>>> import numpy as np
>>> np.set_printoptions(suppress=True, linewidth=140)
>>> tidy = lambda a: np.round(a, 1) + 0
>>> r0 = np.array([8, 2])
>>> feats = np.array([np.roll(r0, i) for i in range(2)])
>>> feats
array([[8, 2],
       [2, 8]])
>>> # symmetric, so the eigenvalues are real
>>> Lm = np.linalg.cholesky(feats)
>>> tidy(np.prod(np.diag(Lm)) ** 2), tidy(np.linalg.det(feats))
(np.float64(60.0), np.float64(60.0))
>>> tidy(np.diag(Lm) ** 2)
array([8. , 7.5])
>>> evals, vecs = np.linalg.eigh(feats)
>>> x0 = np.array([0, 2])
>>> tidy(np.linalg.eigvalsh(feats[1:, 1:]))
array([8.])
>>> x0 @ feats @ x0
np.int64(32)
>>> feats.ravel(order="F")
array([8, 2, 2, 8])
>>> feats.reshape(-1, 2)
array([[8, 2],
       [2, 8]])
>>> T = feats.reshape(2, 2, -1)
>>> np.swapaxes(T, 1, 2)[0]
array([[8, 2]])
>>> T.shape
(2, 2, 1)
>>> O = feats.astype(float).copy()
>>> for j in range(2):
...     O[:, j] -= O[:, :j] @ (O[:, :j].T @ O[:, j])
...     O[:, j] /= np.linalg.norm(O[:, j])
... 
>>> tidy(O.T @ O)
array([[1., 0.],
       [0., 1.]])
>>> tidy(O)
array([[ 1. , -0.2],
       [ 0.2,  1. ]])
>>> mat = np.loadtxt("w.csv", delimiter=",")
>>> mat
array([[ 9.7, 26.5, -8.7],
       [ 9. , 21. , -6.7],
       [ 8.4, 16.8, -5.3],
       [ 7.7, 13.6, -4.3],
       [ 6.7,  9.7, -3.2],
       [ 6.7,  9.5, -3.1],
       [ 0.3, -0.1, -0.2],
       [ 0.2,  0. , -0.1],
       [-0.6,  1.4,  2.9],
       [ 0.1,  2.4,  5.4],
       [ 0.8,  2.9,  7.5],
       [ 8.8,  3.4, 24.3]])
>>> dist = np.linalg.norm(mat[:, None] - mat[None], axis=-1)
>>> dist[11].round(6).argsort(kind="stable")[:4]
array([11, 10,  9,  8])
>>> tidy(dist[:5, :5])
array([[ 0. ,  5.9, 10.4, 13.8, 17.9],
       [ 5.9,  0. ,  4.5,  7.9, 12.1],
       [10.4,  4.5,  0. ,  3.4,  7.6],
       [13.8,  7.9,  3.4,  0. ,  4.2],
       [17.9, 12.1,  7.6,  4.2,  0. ]])
>>> dist.mean(axis=1).argmax()
np.int64(11)
>>> np.linalg.matrix_rank(dist ** 2)
np.int64(5)
>>> tidy(dist[11])
array([40.3, 35.6, 32.5, 30.4, 28.3, 28.1, 26.2, 26.1, 23.5, 20.8, 18.6,  0. ])
>>> np.unravel_index(dist.round(6).argmax(), dist.shape)
(np.int64(0), np.int64(11))
>>> tidy(np.linalg.norm(mat, axis=1))
array([29.5, 23.8, 19.5, 16.2, 12.2, 12. ,  0.4,  0.2,  3.3,  5.9,  8.1, 26.1])
>>> (dist + 1e9 * np.eye(12)).round(6).argmin(axis=1)
array([ 1,  2,  3,  2,  5,  4,  7,  6,  9, 10,  9, 10])
>>> idx = mat[:, 2] > np.median(mat[:, 2])
>>> r0 = mat[idx].mean(axis=0) - mat[~idx].mean(axis=0)
>>> (((mat - mat.mean(axis=0)) @ r0 > 0) == idx).mean()
np.float64(1.0)
>>> tidy(r0)
array([ -6.4, -14.5,  11.8])
>>> M = -3 * np.eye(3) + np.ones((3, 3))
>>> M
array([[-2.,  1.,  1.],
       [ 1., -2.,  1.],
       [ 1.,  1., -2.]])
>>> # symmetric, so the eigenvalues are real
>>> C2 = np.cov(mat, rowvar=False)
>>> tidy(C2)
array([[ 17.7,  30.6,  -7.9],
       [ 30.6,  78.8, -48.5],
       [ -7.9, -48.5,  78.7]])
>>> C2.shape
(3, 3)
>>> evals, vecs = np.linalg.eigh(M)
>>> x0 = np.array([-8, 1, -5])
>>> (np.sign(vecs[:, -1].round(6)) == np.sign(vecs[0, -1].round(6))).astype(int)
array([1, 1, 1])
>>> tidy(np.linalg.eigvalsh(M[1:, 1:]))
array([-3., -1.])
>>> x0 @ M @ x0
np.float64(-126.0)
>>> x0 @ M @ x0 / (x0 @ x0), evals[0], tidy(evals[-1])
(np.float64(-1.4), np.float64(-3.0), np.float64(0.0))
>>> np.einsum("ii->", M)
np.float64(-6.0)
>>> tidy(np.linalg.eigvals(M))
array([-3.,  0., -3.])
>>> tidy(np.linalg.det(M[::-1]))
np.float64(0.0)
>>> tidy(np.linalg.det(M.T))
np.float64(0.0)
>>> Y = np.array([[0.5, -0.7], [-1.0, -0.3], [-0.7, 1.0]])
>>> C = np.array([[0.7, 1.1, -0.4], [-1.4, -2.8, 0.3]])
>>> J = Y @ C
>>> tidy(J)
array([[ 1.3,  2.5, -0.4],
       [-0.3, -0.3,  0.3],
       [-1.9, -3.6,  0.6]])
>>> tidy(np.kron(np.eye(2, dtype=int), J))
array([[ 1.3,  2.5, -0.4,  0. ,  0. ,  0. ],
       [-0.3, -0.3,  0.3,  0. ,  0. ,  0. ],
       [-1.9, -3.6,  0.6,  0. ,  0. ,  0. ],
       [ 0. ,  0. ,  0. ,  1.3,  2.5, -0.4],
       [ 0. ,  0. ,  0. , -0.3, -0.3,  0.3],
       [ 0. ,  0. ,  0. , -1.9, -3.6,  0.6]])
>>> tidy(np.linalg.eigvals(J))
array([0.8+0.8j, 0.8-0.8j, 0. +0.j ])
>>> tidy(np.linalg.det(2 * J)), tidy(np.linalg.det(J))
(np.float64(0.0), np.float64(0.0))
